$ ipython --no-banner

In [1]: import numpy as np

In [2]: import numpy.linalg as la

In [3]: np.set_printoptions(precision=1, suppress=True, linewidth=160)

In [4]: rnd = lambda a: np.round(a, 1) + 0

In [5]: Z = 5 * np.array([[-0.9, 0.4, -0.7, 1.5, -0.6, 0.7], [1.3, -0.8, -1.7, 0.6, 0.2, -0.2]])

In [6]: rng = np.random.default_rng(8472)

In [7]: lab = rng.integers(0, 2, 31)

In [8]: m1 = Z[lab] + rng.normal(size=(31, 6))

In [9]: rnd(m1)
Out[9]: 
array([[  6.6,  -4.2,  -8.1,   3.5,   2.3,  -1.2],
       [ -6.3,   2.5,  -3.7,   7.4,  -2.7,   2.8],
       [  5.1,  -3.1,  -8.9,   2.8,  -0.8,  -2.7],
       [  5.6,  -5.2,  -8.2,   3.8,   1.3,  -1.1],
       [  6.3,  -3.1,  -5.7,   2.9,   1.8,  -0.5],
       [ -4.6,   3.2,  -4. ,   5.2,  -1.1,   5. ],
       [ -3.3,   3.5,  -2.8,   8. ,  -3.3,   3.6],
       [  4.7,  -2.1,  -8.9,   2. ,   0. ,  -1.4],
       [ -2.9,   0.7,  -3.2,   7.7,  -3.4,   2.8],
       [  7.3,  -3.7, -11.4,   1.4,   2. ,   0. ],
       [ -4.2,   2.2,  -3.9,   8.1,  -2.4,   4.2],
       [  6.5,  -4.2, -11.5,   2.3,   1.7,  -1.8],
       [  5.2,  -4.3,  -9.5,   2.3,   1.3,  -0.1],
       [  6.2,  -5.4,  -9.7,   1.9,  -0.2,   0.4],
       [  7.1,  -3.1,  -6.9,   3. ,   2.8,  -0.9],
       [  6.7,  -3.8,  -8.4,   4.2,   1.5,  -1.1],
       [ -5. ,   0.7,  -3. ,   8.3,  -2.6,   2.6],
       [  8.5,  -4.7,  -9.2,   3. ,   2.1,  -1.6],
       [  5.4,  -4.5,  -7.4,   2.6,   1.5,  -0.7],
       [ -2. ,   0.3,  -3.8,   9.5,  -4.3,   3.1],
       [ -3.8,   1.6,  -4.8,   6. ,  -3. ,   3.1],
       [  6.8,  -4.8,  -9.2,   2.6,   2.8,  -0.9],
       [  5.7,  -3.7,  -7.4,   3.1,   2.1,  -1.9],
       [  7.8,  -2.4,  -8.7,   2.6,   2.2,  -1.1],
       [  7.6,  -4.5,  -7.5,   4.6,   1.9,  -1.8],
       [ -5.5,   1.7,  -2.8,   7.1,  -2.4,   2.6],
       [ -4.4,   0.7,  -6. ,   7.6,  -3.2,   3.8],
       [  6.2,  -2.7, -10.2,   2.9,   1.8,  -0.3],
       [ -4.4,   2.3,  -3. ,   7.5,  -2.8,   4.7],
       [ -5.5,   1.6,  -3. ,   8.4,  -2.7,   4. ],
       [  6.8,  -2.9,  -8.9,   3.1,   1.4,   0.4]])

In [10]: dist = la.norm(m1[:, None] - m1[None], axis=-1)

In [11]: print(dist.mean(axis=1).argmax())
1

In [12]: print(rnd(dist[:5, :5]))
[[ 0.  16.9  4.   1.7  2.9]
 [16.9  0.  15.6 16.3 15.7]
 [ 4.  15.6  0.   3.5  4.8]
 [ 1.7 16.3  3.5  0.   3.6]
 [ 2.9 15.7  4.8  3.6  0. ]]

In [13]: rnd(la.norm(m1 - m1.mean(axis=0), axis=1))
Out[13]: 
array([ 6.2, 10.9,  5.6,  5.7,  5.3,  9.9, 10.1,  4.8,  8.3,  8.2,  9.6,  7.9,  5.6,  6.7,  6.3,  5.8,  9.8,  8.2,  5.2,  8.7,  8.2,  7.2,  5.6,  6.9,  6.9,
       10. ,  8.8,  6. , 10.3, 10.8,  5.6])

In [14]: (dist + 1e9 * np.eye(31)).round(6).argmin(axis=1)
Out[14]: array([15, 25,  7, 18, 14, 28, 28,  2, 19, 11, 28,  9, 18, 12,  4,  0, 25, 21, 22,  8, 26,  0,  0, 30, 15, 16, 20, 30, 10, 16, 27])

In [15]: lab = m1[:, 0] > np.median(m1[:, 0])

In [16]: f = m1[lab].mean(axis=0) - m1[~lab].mean(axis=0)

In [17]: ((m1 - m1.mean(axis=0)) @ f > 0).astype(int)
Out[17]: array([1, 0, 1, 1, 1, 0, 0, 1, 0, 1, 0, 1, 1, 1, 1, 1, 0, 1, 1, 0, 0, 1, 1, 1, 1, 0, 0, 1, 0, 0, 1])

In [18]: rnd(f)
Out[18]: array([ 8.7, -4.3, -3.8, -3.3,  3.8, -3.2])

In [19]: np.argsort(-np.abs(f).round(6), kind="stable")
Out[19]: array([0, 1, 4, 2, 3, 5])

In [20]: B = np.c_[m1[:, :2] @ np.array([[-3, 1], [-3, 5]]), np.array([1, 0, 0, 2, 0, 1, 1, 3, 0, 1, 0, 1, 1, 0, 3, 3, 1, 3, 1, 3, 1, 0, 3, 1, 2, 2, 2, 0, 0, 3, 0])]

In [21]: rnd(B)
Out[21]: 
array([[ -6.9, -14.7,   1. ],
       [ 11.2,   6.4,   0. ],
       [ -6. , -10.6,   0. ],
       [ -1.3, -20.3,   2. ],
       [ -9.7,  -9.1,   0. ],
       [  4.4,  11.2,   1. ],
       [ -0.8,  14.4,   1. ],
       [ -7.8,  -5.9,   3. ],
       [  6.7,   0.4,   0. ],
       [-10.9, -11.1,   1. ],
       [  5.9,   6.8,   0. ],
       [ -6.9, -14.6,   1. ],
       [ -2.7, -16.3,   1. ],
       [ -2.2, -21. ,   0. ],
       [-12. ,  -8.5,   3. ],
       [ -8.5, -12.5,   3. ],
       [ 12.9,  -1.3,   1. ],
       [-11.5, -15. ,   3. ],
       [ -2.9, -16.9,   1. ],
       [  5.1,  -0.6,   3. ],
       [  6.7,   4.1,   1. ],
       [ -5.9, -17.4,   0. ],
       [ -5.9, -13. ,   3. ],
       [-16.1,  -4.1,   1. ],
       [ -9.2, -14.9,   2. ],
       [ 11.5,   2.8,   2. ],
       [ 11.1,  -1. ,   2. ],
       [-10.5,  -7.3,   0. ],
       [  6.3,   7.2,   0. ],
       [ 11.8,   2.4,   3. ],
       [-11.5,  -7.8,   0. ]])

In [22]: la.matrix_rank(B)
Out[22]: np.int64(3)

In [23]: B = np.array([[-1, 1, 1], [2, 0, 1], [1, -2, 0], [2, 0, 3], [3, -1, 1], [3, -2, 3]])

In [24]: la.matrix_rank(np.vstack([m1, B.T]))
Out[24]: np.int64(6)

In [25]: mat = np.loadtxt("data.csv", delimiter=",")

In [26]: mat
Out[26]: 
array([[ 1.4,  4.1,  3.3,  1. , -4.3,  0.3],
       [-3.6,  4.6,  3.6, -0.6, -4.2, -5.1],
       [-0.2, -2.6, -3.7, -2. ,  0.2,  1. ],
       [ 2.1,  2.8,  5.3, -0.6, -7.4,  0.3],
       [ 2.1,  7.5,  8. ,  1.3, -8. , -0.4],
       [-4. ,  0.1, -3.4,  0.1,  1.6, -5.7],
       [-0.8, -3.5, -0.7, -1.6, -0.3,  1. ]])

In [27]: B = np.c_[mat[:, :3] @ np.array([[-2, 1, 3], [-2, -2, 0], [2, 2, 2]]), np.array([1, 0, 4, -1, -5, -2, 2])]

In [28]: rnd(B)
Out[28]: 
array([[ -4.4,  -0.2,  10.8,   1. ],
       [  5.2,  -5.6,  -3.6,   0. ],
       [ -1.8,  -2.4,  -8. ,   4. ],
       [  0.8,   7.1,  16.9,  -1. ],
       [ -3.2,   3.1,  22.3,  -5. ],
       [  1. , -11. , -18.8,  -2. ],
       [  7.2,   4.8,  -3.8,   2. ]])

In [29]: la.matrix_rank(np.c_[mat, B])
Out[29]: np.int64(7)

In [30]: rnd(la.norm(B - mat @ la.lstsq(mat, B)[0], axis=0))
Out[30]: array([0. , 0. , 0. , 2.8])

In [31]: vec = np.array([2, -3, 0, -2, -1, 0])

In [32]: vec @ mat
ValueError: matmul: Input operand 1 has a mismatch in its core dimension 0, with gufunc signature (n?,k),(k,m?)->(n?,m?) (size 7 is different from 6)


In [33]: rnd((mat * vec).sum(axis=1))
Out[33]: array([ -7.2, -15.6,  11.2,   4.4, -12.9, -10.1,  12.4])

In [34]: rnd(mat @ (2 * vec))
Out[34]: array([-14.4, -31.2,  22.4,   8.8, -25.8, -20.2,  24.8])

In [35]: mat @ np.eye(6)[4]
Out[35]: array([-4.3, -4.2,  0.2, -7.4, -8. ,  1.6, -0.3])

In [36]: W = np.array([[0, 2, 1], [2, 1, 0], [1, 1, 1], [1, 2, 1], [0, 1, 2], [2, 1, 2]])

In [37]: beta = np.array([1, 0, 3])

In [38]: hid = np.maximum(mat @ W + beta, 0)

In [39]: rnd(hid)
Out[39]: 
array([[14.1,  8.2,  0.7],
       [ 3. ,  0. ,  0. ],
       [ 0. ,  0. ,  0. ],
       [11.9,  4. ,  0. ],
       [24.5, 13.9,  0. ],
       [ 0. ,  0. ,  0. ],
       [ 0. ,  0. ,  1.3]])

In [40]: Z = np.array([[1, 1], [-1, 2], [-3, 1]])

In [41]: (hid @ Z).round(6).argmax(axis=1)
Out[41]: array([1, 0, 0, 1, 1, 0, 1])

In [42]: W @ Z
Out[42]: 
array([[-5,  5],
       [ 1,  4],
       [-3,  4],
       [-4,  6],
       [-7,  4],
       [-5,  6]])

In [43]: vec = np.array([6, 9, 3, 9, 9, 9])

In [44]: y = mat @ vec

In [45]: rnd(la.pinv(mat) @ mat)
Out[45]: 
array([[1., 0., 0., 0., 0., 0.],
       [0., 1., 0., 0., 0., 0.],
       [0., 0., 1., 0., 0., 0.],
       [0., 0., 0., 1., 0., 0.],
       [0., 0., 0., 0., 1., 0.],
       [0., 0., 0., 0., 0., 1.]])

In [46]: print(rnd(la.solve(mat.T @ mat, mat.T @ y)))
[6. 9. 3. 9. 9. 9.]

In [47]: rnd(y)
Out[47]: array([ 28.2, -58.5, -42.9, -15.6,  40.2, -69.3, -46.5])

In [48]: y = y + 0.3 * rng.normal(size=7)

In [49]: rnd(y)
Out[49]: array([ 28.6, -58.5, -42.8, -15.4,  40.4, -69.3, -46.8])

In [50]: beta, *_ = la.lstsq(mat, y)

In [51]: rnd(beta)
Out[51]: array([6. , 9.1, 2.9, 9.1, 8.9, 9. ])

In [52]: hat = mat @ la.solve(mat.T @ mat, mat.T)

In [53]: print(rnd(np.diag(hat)))
[0.8 0.9 1.  0.9 0.5 1.  0.9]

In [54]: rnd(la.eigvalsh(hat))
Out[54]: array([0., 1., 1., 1., 1., 1., 1.])

In [55]: B = np.array([[2, -1, 3], [1, -3, -3], [-3, 2, 0]])

In [56]: Z = np.array([[1]])

In [57]: feats = np.block([[B, np.zeros((3, 1))], [np.zeros((1, 3)), Z]])

In [58]: print(feats)
[[ 2. -1.  3.  0.]
 [ 1. -3. -3.  0.]
 [-3.  2.  0.  0.]
 [ 0.  0.  0.  1.]]

In [59]: f = np.array([2, 1, -3, 3])

In [60]: B = feats + np.outer(f, np.eye(4)[3])

In [61]: la.matrix_rank(B - feats)
Out[61]: np.int64(1)

In [62]: la.matrix_rank(la.inv(B) - la.inv(feats), tol=1e-8)
Out[62]: np.int64(1)

In [63]: data = np.array([[1, 1, -1, -1, -1, -1, 1, 1],
    ...:     [1, 1, -1, -1, 1, 1, -1, -1],
    ...:     [1, -1, 1, -1, 1, -1, 1, -1]])

In [64]: rnd(la.norm(mat, 1)), rnd(la.norm(mat, np.inf))
Out[64]: (np.float64(28.0), np.float64(27.3))

In [65]: print(rnd(la.norm(mat[6], 1)), rnd(la.norm(mat[6], np.inf)))
7.9 3.5

In [66]: la.norm(mat, axis=2)
AxisError: axis 2 is out of bounds for array of dimension 2


In [67]: rnd(la.norm(mat[6] - mat[5]))
Out[67]: np.float64(9.0)

In [68]: rnd(la.norm(mat, axis=0))
Out[68]: array([ 6.4, 11. , 11.9,  3.2, 12.6,  7.8])

In [69]: rnd(la.norm(mat, 2))
Out[69]: np.float64(20.0)

In [70]: def softmax(z):
    ...:     e = np.exp(z - z.max(axis=-1, keepdims=True))
    ...:     return e / e.sum(axis=-1, keepdims=True)
    ...: 

In [71]: rnd(softmax(10 * data[0]))
Out[71]: array([0.2, 0.2, 0. , 0. , 0. , 0. , 0.2, 0.2])

In [72]: scores = data @ data.T / np.sqrt(8)

In [73]: print(rnd(softmax(scores + np.triu(np.full(scores.shape, -np.inf), 1))))
[[1.  0.  0. ]
 [0.1 0.9 0. ]
 [0.1 0.1 0.9]]

In [74]: data.reshape(-1, 2)
Out[74]: 
array([[ 1,  1],
       [-1, -1],
       [-1, -1],
       [ 1,  1],
       [ 1,  1],
       [-1, -1],
       [ 1,  1],
       [-1, -1],
       [ 1, -1],
       [ 1, -1],
       [ 1, -1],
       [ 1, -1]])

In [75]: data.reshape(3, 9)
ValueError: cannot reshape array of size 24 into shape (3,9)


In [76]: T = data.reshape(3, 2, -1)

In [77]: print(T.shape)
(3, 2, 4)

In [78]: print(T.transpose(1, 0, 2))
[[[ 1  1 -1 -1]
  [ 1  1 -1 -1]
  [ 1 -1  1 -1]]

 [[-1 -1  1  1]
  [ 1  1 -1 -1]
  [ 1 -1  1 -1]]]

In [79]: f = np.array([2, -3, 3, -2, 1, -3, -1])

In [80]: r1 = np.array([0, 2, 6, -5])

In [81]: J = f[:, None] + r1[None, :]

In [82]: J
Out[82]: 
array([[ 2,  4,  8, -3],
       [-3, -1,  3, -8],
       [ 3,  5,  9, -2],
       [-2,  0,  4, -7],
       [ 1,  3,  7, -4],
       [-3, -1,  3, -8],
       [-1,  1,  5, -6]])

In [83]: U, s, Vt = la.svd(J)

In [84]: print(rnd(s))
[21.1 11.9  0.   0. ]

In [85]: print(np.argmax(s[:-1] / (s[1:] + 1e-6)) + 1)
2

In [86]: B = U[:, :2] @ np.diag(s[:2]) @ Vt[:2]

In [87]: la.matrix_rank(B)
Out[87]: np.int64(2)

In [88]: rnd(la.norm(J - B) / la.norm(J))
Out[88]: np.float64(0.0)

In [89]: la.matrix_rank(J, rtol=0.05)
Out[89]: np.int64(2)

In [90]: rnd(la.norm(J - B, 2)), rnd(s[2])
Out[90]: (np.float64(0.0), np.float64(0.0))

In [91]: print(rnd(B))
[[ 2.  4.  8. -3.]
 [-3. -1.  3. -8.]
 [ 3.  5.  9. -2.]
 [-2.  0.  4. -7.]
 [ 1.  3.  7. -4.]
 [-3. -1.  3. -8.]
 [-1.  1.  5. -6.]]

In [92]: rnd(J @ la.pinv(J) @ J)
Out[92]: 
array([[ 2.,  4.,  8., -3.],
       [-3., -1.,  3., -8.],
       [ 3.,  5.,  9., -2.],
       [-2.,  0.,  4., -7.],
       [ 1.,  3.,  7., -4.],
       [-3., -1.,  3., -8.],
       [-1.,  1.,  5., -6.]])

In [93]: np.unique(J.round(6), axis=0).shape
Out[93]: (6, 4)

In [94]: np.allclose(J[:-1].T @ la.lstsq(J[:-1].T, J[-1])[0], J[-1])
Out[94]: True

In [95]: rnd(np.trace(la.pinv(J) @ J))
Out[95]: np.float64(2.0)

In [96]: F = np.array([[-2, 1, 3, -2], [-2, 1, 3, -2]])

In [97]: vec = np.array([2, 2, 3, 2])

In [98]: (F @ vec).argmax()
Out[98]: np.int64(0)

In [99]: np.einsum("ij,j->i", F, vec)
Out[99]: array([3, 3])

In [100]: F @ np.ones(4)
Out[100]: array([0., 0.])

In [101]: hat = np.triu(np.array([[0, 1, 2, 3], [1, 0, 0, 0], [2, 0, 2, 2], [3, 3, 0, 0]]), 1) + np.eye(4)

In [102]: B = hat @ feats @ la.inv(hat)

In [103]: print(B)
[[-3.  3.  6.  0.]
 [ 1. -4. -5.  7.]
 [-3.  5.  6. -1.]
 [ 0.  0.  0.  1.]]

In [104]: hat @ feats - feats @ hat
Out[104]: 
array([[-5., -1., -7., -9.],
       [ 0., -1., -2.,  3.],
       [ 0.,  3.,  6., 11.],
       [ 0.,  0.,  0.,  0.]])

In [105]: rnd(np.poly(B))
Out[105]: array([  1.,   0.,   9.,   8., -18.])

In [106]: print(la.matrix_rank(B))
4

In [107]: T = np.stack([B, -2 * B, B[::-1]])

In [108]: (T @ B.T).shape
Out[108]: (3, 4, 4)

In [109]: T.shape
Out[109]: (3, 4, 4)

In [110]: K = np.load("out16.npy")

In [111]: K
Out[111]: 
array([[2, 3, 5, 5, 1, 2, 2],
       [3, 4, 1, 3, 1, 4, 3],
       [5, 1, 2, 4, 2, 4, 1],
       [5, 3, 4, 6, 2, 2, 4],
       [1, 1, 2, 2, 4, 3, 3],
       [2, 4, 4, 2, 3, 6, 2],
       [2, 3, 1, 4, 3, 2, 4]])

In [112]: Q, evecs = la.qr(K[:, :2])[0], la.qr(K[:, 2:])[0]

In [113]: s = la.svd(Q.T @ evecs, compute_uv=False)

In [114]: rnd(la.norm(Q @ Q.T - evecs @ evecs.T, 2))
Out[114]: np.float64(1.0)
